In [1]: import numpy as np

In [2]: from numpy import linalg as LA

In [3]: np.set_printoptions(suppress=True, linewidth=140)

In [4]: M2 = np.array([[6, 1], [8, 1]])

In [5]: basis = np.array([[3, 2, 1, 1, 2, -2, 2, -3],
   ...:     [0, 0, 2, 3, 0, -1, -2, 3],
   ...:     [2, -3, -2, -1, 0, 1, -1, -1],
   ...:     [0, -3, -2, -1, 0, -3, 0, 2],
   ...:     [2, -2, 3, 2, -3, 2, -3, -1],
   ...:     [3, 3, 0, -3, 3, 2, 1, 1],
   ...:     [2, -1, -3, 0, 0, 0, 0, 2],
   ...:     [-1, -1, 1, 2, -1, -1, -1, 1]])

In [6]: F = np.block([[M2, np.array([[-3, 1, 3, 1, 1, 3, -1, -3], [0, -3, 1, -1, 3, 0, 2, -2]])], [np.zeros((8, 2)), basis]])

In [7]: F
Out[7]: 
array([[ 6.,  1., -3.,  1.,  3.,  1.,  1.,  3., -1., -3.],
       [ 8.,  1.,  0., -3.,  1., -1.,  3.,  0.,  2., -2.],
       [ 0.,  0.,  3.,  2.,  1.,  1.,  2., -2.,  2., -3.],
       [ 0.,  0.,  0.,  0.,  2.,  3.,  0., -1., -2.,  3.],
       [ 0.,  0.,  2., -3., -2., -1.,  0.,  1., -1., -1.],
       [ 0.,  0.,  0., -3., -2., -1.,  0., -3.,  0.,  2.],
       [ 0.,  0.,  2., -2.,  3.,  2., -3.,  2., -3., -1.],
       [ 0.,  0.,  3.,  3.,  0., -3.,  3.,  2.,  1.,  1.],
       [ 0.,  0.,  2., -1., -3.,  0.,  0.,  0.,  0.,  2.],
       [ 0.,  0., -1., -1.,  1.,  2., -1., -1., -1.,  1.]])

In [8]: np.argsort(-LA.norm(F, axis=0).round(6), kind="stable")[:3]
Out[8]: array([0, 3, 9])

In [9]: LA.cond(F) > 100
Out[9]: np.True_

In [10]: np.round(np.abs(LA.svd(F)[2][-1]), 1) + 0
Out[10]: array([0.2, 1. , 0. , 0.1, 0. , 0. , 0. , 0. , 0.1, 0. ])

In [11]: round(np.log10(LA.cond(F)))
Out[11]: 3

In [12]: U, sig, Vt = LA.svd(F)

In [13]: sig.round(1) + 0
Out[13]: array([12.1,  9.3,  8. ,  6.1,  5.5,  4.8,  2.3,  1.4,  0.8,  0. ])

In [14]: M2 = U[:, :9] @ np.diag(sig[:9]) @ Vt[:9]

In [15]: round(LA.norm(F - M2, 2), 1), np.round(sig[9], 1)
Out[15]: (np.float64(0.0), np.float64(0.0))

In [16]: LA.matrix_rank(M2)
Out[16]: np.int64(9)

In [17]: np.round(np.abs(F - M2).max(), 1)
Out[17]: np.float64(0.0)

In [18]: r0 = np.array([6, 5, 8, 7, 4, 1, 8, 0, 0, 2])

In [19]: M2 = F + np.outer(r0, np.eye(10)[2])

In [20]: round(LA.det(M2) / LA.det(F), 1), round(1 + LA.solve(F, r0)[2], 1)
Out[20]: (np.float64(2.5), np.float64(2.5))

In [21]: np.allclose(F @ F.T, F.T @ F)
Out[21]: False

In [22]: round(np.abs(LA.eigvals(F)).max(), 1)
Out[22]: np.float64(7.3)

In [23]: np.round(LA.det(F), 1)
Out[23]: np.float64(7360.0)

In [24]: np.round(np.sort(np.abs(LA.eigvals(F))), 1)
Out[24]: array([0.3, 0.3, 1.5, 4.2, 4.2, 4.3, 4.3, 4.7, 4.7, 7.3])

In [25]: (F - F.T) / 2
Out[25]: 
array([[ 0. , -3.5, -1.5,  0.5,  1.5,  0.5,  0.5,  1.5, -0.5, -1.5],
       [ 3.5,  0. ,  0. , -1.5,  0.5, -0.5,  1.5,  0. ,  1. , -1. ],
       [ 1.5,  0. ,  0. ,  1. , -0.5,  0.5,  0. , -2.5,  0. , -1. ],
       [-0.5,  1.5, -1. ,  0. ,  2.5,  3. ,  1. , -2. , -0.5,  2. ],
       [-1.5, -0.5,  0.5, -2.5,  0. ,  0.5, -1.5,  0.5,  1. , -1. ],
       [-0.5,  0.5, -0.5, -3. , -0.5,  0. , -1. ,  0. ,  0. ,  0. ],
       [-0.5, -1.5,  0. , -1. ,  1.5,  1. ,  0. , -0.5, -1.5,  0. ],
       [-1.5,  0. ,  2.5,  2. , -0.5,  0. ,  0.5,  0. ,  0.5,  1. ],
       [ 0.5, -1. ,  0. ,  0.5, -1. ,  0. ,  1.5, -0.5,  0. ,  1.5],
       [ 1.5,  1. ,  1. , -2. ,  1. ,  0. ,  0. , -1. , -1.5,  0. ]])

In [26]: np.trace(F)
Out[26]: np.float64(7.0)

In [27]: A = np.load("layer2.npy")

In [28]: A
Out[28]: 
array([[  8,   7,  -8,   2,  -5,   3,  -5,   2,  -5,   8,  -2,   9,  -5,  -6,   7,   5],
       [ 32,   0,   8,   8,   4,  -9,   8,  -5,   7,   2,   8,   8,   9,  -1,   7,  -4],
       [-12,   0,   4,  -3,  -4,  -6,  -9,   1,   1,   4,   4,   5,  -2,  -1,   5,  -6],
       [-16,  -6,  -9,  -4,   8,  -9,   9,  -7,  -3,   1,  -3,  -5,  -2,  -1,  -4,  -8],
       [ 28,   0,  -3,   7,  -2,  -5,  -6,  -7,   2,   9,  -2,  -4,  -2,  -1,  -8,   5],
       [ -8,   3,  -5,  -2,   4,   1,  -4,  -5,   9,   0,   6,   3,  -5,  -5,   1,   1],
       [-28,  -4,   3,  -7,   0,  -1,   1,  -1,  -5,   1,  -1,   0,  -5,  -3,  -1,   7],
       [ 20,  -1,   2,   5,   5,   7,  -1,  -1,  -5,   5,   6,   7,   0,   4,   7,   5],
       [-28,  -4,  -3,  -7,   2,  -4,   3,  -8,  -8,   4,  -8,   5,  -4,  -3,  -3,   7],
       [-36,  -4,   2,  -9,   0,  -1,  -7,  -6,  -3,  -9,   1,  -9,   9,   1,  -5,   6]])

In [29]: # column 0 is much longer than the rest

In [30]: U, sig, Vt = LA.svd(A, full_matrices=False)

In [31]: np.round(np.cumsum(sig ** 2) / np.sum(sig ** 2), 1)
Out[31]: array([0.7, 0.7, 0.8, 0.9, 0.9, 1. , 1. , 1. , 1. , 1. ])

In [32]: t3 = A.reshape(10, 2, -1)

In [33]: np.einsum("ihd,ihd->ih", t3, t3)
Out[33]: 
array([[ 244,  309],
       [1338,  328],
       [ 303,  124],
       [ 664,  129],
       [ 956,  199],
       [ 160,  178],
       [ 861,  111],
       [ 506,  225],
       [ 951,  252],
       [1483,  315]])

In [34]: t3[:, 0]
Out[34]: 
array([[  8,   7,  -8,   2,  -5,   3,  -5,   2],
       [ 32,   0,   8,   8,   4,  -9,   8,  -5],
       [-12,   0,   4,  -3,  -4,  -6,  -9,   1],
       [-16,  -6,  -9,  -4,   8,  -9,   9,  -7],
       [ 28,   0,  -3,   7,  -2,  -5,  -6,  -7],
       [ -8,   3,  -5,  -2,   4,   1,  -4,  -5],
       [-28,  -4,   3,  -7,   0,  -1,   1,  -1],
       [ 20,  -1,   2,   5,   5,   7,  -1,  -1],
       [-28,  -4,  -3,  -7,   2,  -4,   3,  -8],
       [-36,  -4,   2,  -9,   0,  -1,  -7,  -6]])

In [35]: np.einsum("ihd,jhd->hij", t3, t3).shape
Out[35]: (2, 10, 10)

In [36]: t3.shape
Out[36]: (10, 2, 8)

In [37]: np.swapaxes(t3, 1, 2)[2]
Out[37]: 
array([[-12,   1],
       [  0,   4],
       [  4,   4],
       [ -3,   5],
       [ -4,  -2],
       [ -6,  -1],
       [ -9,   5],
       [  1,  -6]])

In [38]: M2 = A / np.sqrt((A ** 2).mean(axis=1, keepdims=True))

In [39]: LA.matrix_rank(M2) == LA.matrix_rank(A)
Out[39]: np.True_

In [40]: np.round(LA.norm(M2, axis=1), 1)
Out[40]: array([4., 4., 4., 4., 4., 4., 4., 4., 4., 4.])

In [41]: M2[9].round(1)
Out[41]: array([-3.4, -0.4,  0.2, -0.8,  0. , -0.1, -0.7, -0.6, -0.3, -0.8,  0.1, -0.8,  0.8,  0.1, -0.5,  0.6])

In [42]: M2 = A / LA.norm(A, axis=1, keepdims=True)

In [43]: G = M2 @ M2.T

In [44]: np.degrees(np.arccos(np.clip(G[2, 0], -1, 1)))
Out[44]: np.float64(90.0)

In [45]: G.round(1) + 0
Out[45]: 
array([[ 1. ,  0.1,  0. , -0.5,  0.4,  0.1, -0.3,  0.5, -0.1, -0.5],
       [ 0.1,  1. , -0.3, -0.4,  0.6, -0.3, -0.8,  0.7, -0.7, -0.8],
       [ 0. , -0.3,  1. ,  0.2, -0.5,  0.4,  0.5, -0.4,  0.4,  0.4],
       [-0.5, -0.4,  0.2,  1. , -0.4,  0.2,  0.5, -0.6,  0.7,  0.5],
       [ 0.4,  0.6, -0.5, -0.4,  1. , -0.3, -0.7,  0.6, -0.6, -0.7],
       [ 0.1, -0.3,  0.4,  0.2, -0.3,  1. ,  0.4, -0.3,  0.3,  0.3],
       [-0.3, -0.8,  0.5,  0.5, -0.7,  0.4,  1. , -0.7,  0.9,  0.8],
       [ 0.5,  0.7, -0.4, -0.6,  0.6, -0.3, -0.7,  1. , -0.6, -0.7],
       [-0.1, -0.7,  0.4,  0.7, -0.6,  0.3,  0.9, -0.6,  1. ,  0.7],
       [-0.5, -0.8,  0.4,  0.5, -0.7,  0.3,  0.8, -0.7,  0.7,  1. ]])

In [46]: G = A.T @ A

In [47]: np.round(LA.eigvalsh(G)[::-1], 1) + 0
Out[47]: array([6322.3,  859.3,  679.6,  559. ,  380.7,  365.7,  224.8,  118.5,  101.4,   24.7,    0. ,    0. ,    0. ,    0. ,    0. ,    0. ])

In [48]: np.round(LA.svd(A, compute_uv=False) ** 2, 1)
Out[48]: array([6322.3,  859.3,  679.6,  559. ,  380.7,  365.7,  224.8,  118.5,  101.4,   24.7])

In [49]: feats = np.loadtxt("a.csv", delimiter=",")

In [50]: feats
Out[50]: 
array([[ -0.4,  -0.8,  -0.3,  -8. ,  -0.4,  -0.5,   1. ,   0. ,   0.7,  -1.2,  -0.6,  -1.1,   3.6,   0.6,  -1.5,  -0.1],
       [  0. ,   0. ,   0.3,  -6. ,   1.2,  -0.8,  -0.4,   1.7,  -0.4,   1. ,   0.9,   0.1,   0.6,  -0.5,  -1.2,   1.4],
       [  0.5,   1.1,  -0.4,   6. ,  -0.3,  -1.5,  -1.5,   1.9,   1.6,   0.2,  -0.2,   0.3,   0.4,   0.9,   0. ,  -1.5],
       [  1. ,  -2.6,  -0.5,  -1. ,   0.3,  -0.7,   0.3,  -1.2,  -0.1,  -1.5,   0.2,   0.8,   1.5,  -0.9,   1.1,  -0.4],
       [  1.5,   0.3,   0.7,  13. ,  -0.5,  -0.4,  -0.1,   1. ,  -0.2,   1. ,  -1.6,   0.1,   1.3,   0.7,   1.3,   0.1],
       [ -0.4,   0.2,  -1.4,  12. ,  -1.6,   0.3,  -0.4,   1. ,   0.4,   0.6,  -2.2,  -2.7,  -1.8,  -0.5,   0.9,   0. ],
       [  1.2,   0.1,   0.5,  -4. ,  -0.3,  -1.5,   0.5,  -0.9,   0.6,   0. ,  -1. ,   2. ,  -0.7,  -1.9,   0.2,   1.1],
       [  1.3,   0.4,  -0.5,  -2. ,  -0.4,   0. ,   0.3,   0.7,   0.1,   0.4,   0.5,  -0.8,   1. ,  -1.9,  -0.2,  -1.3],
       [ -0.4,   0.1,   2.2, -12. ,  -0.9,   1. ,  -0.2,  -1.8,   0. ,  -0.2,  -0.2,  -0.4,   0.7,  -0.3,  -1.2,   0.1]])

In [51]: U, sig, Vt = LA.svd(feats, full_matrices=False)

In [52]: U.shape, sig.shape, Vt.shape
Out[52]: ((9, 9), (9,), (9, 16))

In [53]: np.round(U.T @ feats @ Vt.T, 1) + 0
Out[53]: 
array([[25.3,  0. ,  0. ,  0. ,  0. ,  0. ,  0. ,  0. ,  0. ],
       [ 0. ,  5.2,  0. ,  0. ,  0. ,  0. ,  0. ,  0. ,  0. ],
       [ 0. ,  0. ,  4.9,  0. ,  0. ,  0. ,  0. ,  0. ,  0. ],
       [ 0. ,  0. ,  0. ,  4.5,  0. ,  0. ,  0. ,  0. ,  0. ],
       [ 0. ,  0. ,  0. ,  0. ,  3.7,  0. ,  0. ,  0. ,  0. ],
       [ 0. ,  0. ,  0. ,  0. ,  0. ,  3.4,  0. ,  0. ,  0. ],
       [ 0. ,  0. ,  0. ,  0. ,  0. ,  0. ,  2.9,  0. ,  0. ],
       [ 0. ,  0. ,  0. ,  0. ,  0. ,  0. ,  0. ,  2.6,  0. ],
       [ 0. ,  0. ,  0. ,  0. ,  0. ,  0. ,  0. ,  0. ,  1.5]])

In [54]: np.round(np.abs(Vt[0]), 1) + 0
Out[54]: array([0. , 0. , 0.1, 1. , 0. , 0. , 0. , 0.1, 0. , 0. , 0.1, 0. , 0.1, 0. , 0.1, 0. ])

In [55]: np.allclose(U * sig @ Vt, feats)
Out[55]: True

In [56]: sig.round(1)
Out[56]: array([25.3,  5.2,  4.9,  4.5,  3.7,  3.4,  2.9,  2.6,  1.5])

In [57]: (sig > 1e-8).sum()
Out[57]: np.int64(9)

In [58]: np.round(U.T @ U, 1) + 0
Out[58]: 
array([[1., 0., 0., 0., 0., 0., 0., 0., 0.],
       [0., 1., 0., 0., 0., 0., 0., 0., 0.],
       [0., 0., 1., 0., 0., 0., 0., 0., 0.],
       [0., 0., 0., 1., 0., 0., 0., 0., 0.],
       [0., 0., 0., 0., 1., 0., 0., 0., 0.],
       [0., 0., 0., 0., 0., 1., 0., 0., 0.],
       [0., 0., 0., 0., 0., 0., 1., 0., 0.],
       [0., 0., 0., 0., 0., 0., 0., 1., 0.],
       [0., 0., 0., 0., 0., 0., 0., 0., 1.]])

In [59]: np.round(sig / sig[0], 1)
Out[59]: array([1. , 0.2, 0.2, 0.2, 0.1, 0.1, 0.1, 0.1, 0.1])

In [60]: np.abs(U[:, 0]).round(6).argmax()
Out[60]: np.int64(4)

In [61]: w1 = np.array([[1, 2],
    ...:     [2, 2],
    ...:     [1, 0],
    ...:     [1, 2],
    ...:     [2, 1],
    ...:     [0, 0],
    ...:     [1, 2],
    ...:     [0, 1],
    ...:     [0, 0],
    ...:     [0, 2],
    ...:     [1, 1],
    ...:     [0, 2],
    ...:     [1, 2],
    ...:     [2, 0],
    ...:     [1, 0],
    ...:     [0, 1]])

In [62]: coef = np.array([3, 8])

In [63]: hid = np.maximum(A @ w1 + coef, 0)

In [64]: (hid > 0).astype(int)
Out[64]: 
array([[0, 1],
       [1, 1],
       [0, 0],
       [0, 0],
       [1, 1],
       [0, 0],
       [0, 0],
       [1, 1],
       [0, 0],
       [0, 0]])

In [65]: hid
Out[65]: 
array([[  0,  56],
       [ 89, 145],
       [  0,   0],
       [  0,   0],
       [ 11,  66],
       [  0,   0],
       [  0,   0],
       [ 58,  93],
       [  0,   0],
       [  0,   0]])

In [66]: (hid > 0).mean(axis=0)
Out[66]: array([0.3, 0.4])

In [67]: basis = np.array([[0, 3], [-1, 2]])

In [68]: w1 @ basis
Out[68]: 
array([[-2,  7],
       [-2, 10],
       [ 0,  3],
       [-2,  7],
       [-1,  8],
       [ 0,  0],
       [-2,  7],
       [-1,  2],
       [ 0,  0],
       [-2,  4],
       [-1,  5],
       [-2,  4],
       [-2,  7],
       [ 0,  6],
       [ 0,  3],
       [-1,  2]])

In [69]: hid @ basis
Out[69]: 
array([[ -56,  112],
       [-145,  557],
       [   0,    0],
       [   0,    0],
       [ -66,  165],
       [   0,    0],
       [   0,    0],
       [ -93,  360],
       [   0,    0],
       [   0,    0]])
